% ipython --no-banner

In [1]: import numpy as np

In [2]: import numpy.linalg as la

In [3]: np.set_printoptions(precision=2, suppress=True, linewidth=100, legacy="1.25")

In [4]: K = np.loadtxt("block10.csv", delimiter=",")

In [5]: K
Out[5]: 
array([[-2.  , -1.1 ,  0.9 ],
       [-2.29, -0.58,  1.09]])

In [6]: u = np.array([-9, 1])

In [7]: np.convolve(K[1], u)
Out[7]: array([ 20.61,   2.93, -10.39,   1.09])

In [8]: np.polyval(u, K[1])
Out[8]: array([21.61,  6.22, -8.81])

In [9]: np.correlate(K[1], K[0], "full")
Out[9]: array([-2.06,  2.  ,  6.2 , -0.04, -2.18])

In [10]: np.array([np.convolve(row, u, "same") for row in K])
Out[10]: 
array([[ 18.  ,   7.9 ,  -9.2 ],
       [ 20.61,   2.93, -10.39]])

In [11]: np.cross(K[1, :3], K[0, :3])
Out[11]: array([ 0.68, -0.12,  1.36])

In [12]: K @ K
ValueError: matmul: Input operand 1 has a mismatch in its core dimension 0, with gufunc signature (n?,k),(k,m?)->(n?,m?) (size 2 is different from 3)


In [13]: gram = K.T @ K

In [14]: (K @ K.T).shape
Out[14]: (2, 2)

In [15]: la.matrix_rank(gram)
Out[15]: 2

In [16]: np.round(la.eigvalsh(gram)[::-1], 2) + 0
Out[16]: array([12.6 ,  0.18,  0.  ])

In [17]: gram
Out[17]: 
array([[ 9.24,  3.53, -4.3 ],
       [ 3.53,  1.55, -1.62],
       [-4.3 , -1.62,  2.  ]])

In [18]: round(np.trace(gram), 2), round(float((K ** 2).sum()), 2)
Out[18]: (12.79, 12.79)

In [19]: feats = np.load("arr.npy")

In [20]: feats
Out[20]: 
array([[-12,  15, -23, -48, -49,  18],
       [ 31,  -5,  10, -17, -26,  28],
       [-18,  11, -27, -46, -31, -14],
       [ -6,  -2,   0,  10,  16, -16],
       [-14,   4,  -3,  10,   8,  -2]])

In [21]: round(np.trace(la.pinv(feats) @ feats), 2)
Out[21]: 3.0

In [22]: np.abs(np.diag(la.qr(feats)[1])) > 1e-9
Out[22]: array([ True,  True,  True, False, False])

In [23]: rk = la.matrix_rank(feats)

In [24]: rk
Out[24]: 3

In [25]: null = la.svd(feats)[2][rk:].T

In [26]: la.matrix_rank(feats.T @ feats), la.matrix_rank(feats @ feats.T)
Out[26]: (3, 3)

In [27]: np.round(feats @ null, 2) + 0
Out[27]: 
array([[0., 0., 0.],
       [0., 0., 0.],
       [0., 0., 0.],
       [0., 0., 0.],
       [0., 0., 0.]])

In [28]: np.allclose(feats @ null, 0)
Out[28]: True

In [29]: Uu, sigma, VT = la.svd(feats)

In [30]: sigma.round(2) + 0
Out[30]: array([102.64,  57.85,  19.2 ,   0.  ,   0.  ])

In [31]: np.argmax(sigma[:-1] / (sigma[1:] + 1e-6)) + 1
Out[31]: 3

In [32]: out = Uu[:, :3] @ np.diag(sigma[:3]) @ VT[:3]

In [33]: la.matrix_rank(feats, rtol=0.05)
Out[33]: 3

In [34]: out.round(2) + 0
Out[34]: 
array([[-12.,  15., -23., -48., -49.,  18.],
       [ 31.,  -5.,  10., -17., -26.,  28.],
       [-18.,  11., -27., -46., -31., -14.],
       [ -6.,  -2.,   0.,  10.,  16., -16.],
       [-14.,   4.,  -3.,  10.,   8.,  -2.]])

In [35]: la.matrix_rank(feats, rtol=0.1)
Out[35]: 3

In [36]: np.argsort(-la.norm(feats, axis=0).round(6), kind="stable")[:3]
Out[36]: array([3, 4, 0])

In [37]: F = np.load("dump.npy")

In [38]: F
Out[38]: 
array([[-1.,  2.,  0.,  0.],
       [ 2.,  1.,  2.,  0.],
       [ 0.,  2.,  0.,  2.],
       [ 0.,  0.,  2.,  3.]])

In [39]: [round(float(la.det(F[:i, :i])), 2) + 0 for i in range(1, 5)]
Out[39]: [-1.0, -5.0, 4.0, 32.0]

In [40]: la.cholesky(F)
LinAlgError: Matrix is not positive definite


In [41]: t3 = np.stack([F, -3 * F, F[::-1]])

In [42]: la.det(t3)
Out[42]: array([  32., 2592.,   32.])

In [43]: la.matrix_rank(t3)
Out[43]: array([4, 4, 4])

In [44]: data = np.load("out15.npy")

In [45]: data
Out[45]: 
array([[4., 1., 1., 1.],
       [1., 4., 1., 1.],
       [1., 1., 4., 1.],
       [1., 1., 1., 4.]])

In [46]: # symmetric

In [47]: (data @ data)[0]
Out[47]: array([19., 10., 10., 10.])

In [48]: np.fft.fft(data[0])
Out[48]: array([7.+0.j, 3.+0.j, 3.+0.j, 3.+0.j])

In [49]: mat = np.load("test4.npy")

In [50]: mat
Out[50]: 
array([[0.4, 0.2, 0.4],
       [0.2, 0.6, 0.2],
       [0. , 0. , 1. ]])

In [51]: # rows sum to 1

In [52]: u = np.array([0, 1])

In [53]: np.polyval(u, mat[1])
Out[53]: array([1., 1., 1.])

In [54]: np.convolve(mat[1], u)
Out[54]: array([0. , 0.2, 0.6, 0.2])

In [55]: np.correlate(mat[1], mat[2], "full")
Out[55]: array([0.2, 0.6, 0.2, 0. , 0. ])

In [56]: np.array([np.convolve(row, u, "same") for row in mat])
Out[56]: 
array([[0. , 0.4, 0.2],
       [0. , 0.2, 0.6],
       [0. , 0. , 0. ]])

In [57]: np.poly(mat)
Out[57]: array([ 1. , -2. ,  1.2, -0.2])

In [58]: round(la.det(mat[::-1]), 2)
Out[58]: -0.2

In [59]: np.einsum("ii->", mat)
Out[59]: 2.0

In [60]: la.eigvals(mat)
Out[60]: array([0.28, 0.72, 1.  ])

In [61]: np.einsum("ij,ji->", mat, mat)
Out[61]: 1.6

In [62]: round(la.eigvals(mat).sum().real, 2)
Out[62]: 2.0

In [63]: np.kron(np.eye(2, dtype=int), mat)
Out[63]: 
array([[0.4, 0.2, 0.4, 0. , 0. , 0. ],
       [0.2, 0.6, 0.2, 0. , 0. , 0. ],
       [0. , 0. , 1. , 0. , 0. , 0. ],
       [0. , 0. , 0. , 0.4, 0.2, 0.4],
       [0. , 0. , 0. , 0.2, 0.6, 0.2],
       [0. , 0. , 0. , 0. , 0. , 1. ]])
